>>> import numpy as np
>>> import numpy.linalg as la
>>> np.set_printoptions(precision=2, suppress=True, linewidth=120)
>>> m1 = np.loadtxt("sample17.csv", delimiter=",")
>>> print(m1)
[[ 0.  0.  0.  0.]
 [ 0.  4.  2.  4.]
 [ 0.  2.  2.  5.]
 [ 0.  4.  5. 13.]]
>>> evals, evecs = la.eigh(m1)
>>> vec = np.array([2, -1, 0, -2])
>>> print(vec @ m1 @ vec / (vec @ vec), round(evals[0], 2), np.round(evals[-1], 2))
8.0 -0.0 16.52
>>> print(evecs * np.abs(evals) @ evecs.T)
[[ 0.  0.  0.  0.]
 [ 0.  4.  2.  4.]
 [ 0.  2.  2.  5.]
 [ 0.  4.  5. 13.]]
>>> print(np.abs(m1).sum(axis=1).max(), round(float(np.abs(evals).max()), 2))
22.0 16.52
>>> print(np.round(la.eigvalsh(m1[1:, 1:]), 2) + 0)
[ 0.    2.48 16.52]
>>> other = np.array([[9, 6], [8, 6], [2, 6], [2, 8]])
>>> print(np.einsum("ij,ij->i", m1, m1))
[  0.  36.  33. 210.]
>>> print(np.einsum("ij->j", m1))
[ 0. 10.  9. 22.]
>>> print(other.T @ m1.T)
[[  0.  44.  30.  68.]
 [  0.  68.  64. 158.]]
>>> print(la.matrix_rank(m1 @ other))
2
>>> P = np.triu(np.array([[3, 2, 3, 1], [3, 1, 3, 3], [0, 3, 0, 0], [2, 0, 3, 0]]), 1) + np.eye(4)
>>> other = P @ m1 @ la.inv(P)
>>> print(P @ m1 - m1 @ P)
[[  0.  18.  15.  36.]
 [  0.  18.   9.  42.]
 [  0.   0.  -6.  -6.]
 [  0.   0. -12. -12.]]
>>> print(other)
[[  0.  18. -39. -18.]
 [  0.  22. -43.  -8.]
 [  0.   2.  -4.  -1.]
 [  0.   4.  -7.   1.]]
>>> print(np.trace(other), np.trace(m1))
19.0 19.0
>>> print(np.round(la.det(other), 2))
0.0
>>> Q, _ = la.qr(np.array([[-0.4, -0.9, 1.2, 0.1],
...     [-0.6, 0.6, 1.0, -1.0],
...     [-0.5, -1.1, 0.3, -1.1],
...     [0.1, 0.1, -0.7, 0.1]]))
>>> evals = np.array([0, 3, 3, -3])
>>> data = Q @ np.diag(evals) @ Q.T
>>> print(data)
[[ 0.88 -1.09  0.15 -2.27]
 [-1.09  1.6  -1.05 -0.04]
 [ 0.15 -1.05  1.48  1.68]
 [-2.27 -0.04  1.68 -0.95]]
>>> print(np.all(la.eigvalsh(data) > 0))
False
>>> print(round(float(la.eigvalsh(data).min()), 2))
-3.0
>>> try:
...     la.cholesky(data)
... except la.LinAlgError as e:
...     print(e)
... 
Matrix is not positive definite
>>> rng = np.random.default_rng(4)
>>> z = rng.integers(0, 3, 2)
>>> arr = (z[:, None] == z) * -3 + np.eye(2)
>>> print(arr)
[[-2. -3.]
 [-3. -2.]]
>>> Q, evecs = la.qr(arr[:, :1])[0], la.qr(arr[:, 1:])[0]
>>> sig = la.svd(Q.T @ evecs, compute_uv=False)
>>> print((sig > 0.9).sum())
1
>>> print(sig)
[0.92]
>>> f = np.array([2, 0, 3])
>>> r1 = np.array([-3, -2, -3])
>>> E = f[:, None] + r1[None, :]
>>> print(E)
[[-1  0 -1]
 [-3 -2 -3]
 [ 0  1  0]]
>>> r = la.matrix_rank(E)
>>> print(r)
2
>>> N = la.svd(E)[2][r:].T
>>> print(np.round(N @ N.T, 2) + 0)
[[ 0.5  0.  -0.5]
 [ 0.   0.   0. ]
 [-0.5  0.   0.5]]
>>> print(np.round(N[:, 0] / N[np.abs(N[:, 0]).round(6).argmax(), 0], 2) + 0)
[ 1.  0. -1.]
>>> print(np.round(E @ N, 2) + 0)
[[0.]
 [0.]
 [0.]]
>>> print(la.matrix_rank(E.T @ E), la.matrix_rank(E @ E.T))
2 2
>>> other = E + rng.integers(-2, 3, (3, 2)) @ rng.integers(-2, 3, (2, 3))
>>> print(other)
[[-1  2 -3]
 [-5  2 -1]
 [ 2  1 -6]]
>>> print(np.round(la.svd(other - E, compute_uv=False), 2) + 0)
[7.18 4.53 0.  ]
>>> print(np.round(la.eigvalsh(arr).min(), 2))
-5.0
>>> W0 = np.load("test1.npy")
>>> print(W0)
[[ 3. -2.  0.]
 [-2.  3. -2.]
 [ 0. -2.  3.]]
>>> # symmetric
>>> r = la.matrix_rank(data)
>>> print(r)
3
>>> N = la.svd(data)[2][r:].T
>>> print([int(la.matrix_rank(data[:i])) for i in range(1, len(data) + 1)])
[1, 2, 3, 3]
>>> print(N @ N.T)
[[ 0.21  0.31  0.26 -0.05]
 [ 0.31  0.46  0.38 -0.08]
 [ 0.26  0.38  0.32 -0.06]
 [-0.05 -0.08 -0.06  0.01]]
>>> vec = np.array([-4, 0, -5])
>>> target = W0 @ vec
>>> coef, lr = np.zeros(3), 1 / la.norm(W0, 2) ** 2
>>> for i in range(200):
...     coef -= lr * W0.T @ (W0 @ coef - target)
...     if i % 50 == 0: print(i, round(la.norm(W0 @ coef - target), 2))
... 
0 1.74
50 0.74
100 0.71
150 0.68
>>> print(coef)
[-2.11  2.68 -3.11]
>>> print(round(float(la.cond(W0)), 2))
33.97
>>> K = np.load("dump.npy")
>>> print(K)
[[ 0.  3. -2.]
 [ 3.  0.  0.]
 [-2.  0.  0.]]
>>> # symmetric
>>> Uu, sig, Vh = la.svd(K)
>>> print(sig.round(2) + 0)
[3.61 3.61 0.  ]
>>> other = Uu[:, :2] @ np.diag(sig[:2]) @ Vh[:2]
>>> print(la.matrix_rank(other))
2
>>> print(round(la.norm(K - other, 2), 2), np.round(sig[2], 2))
0.0 0.0
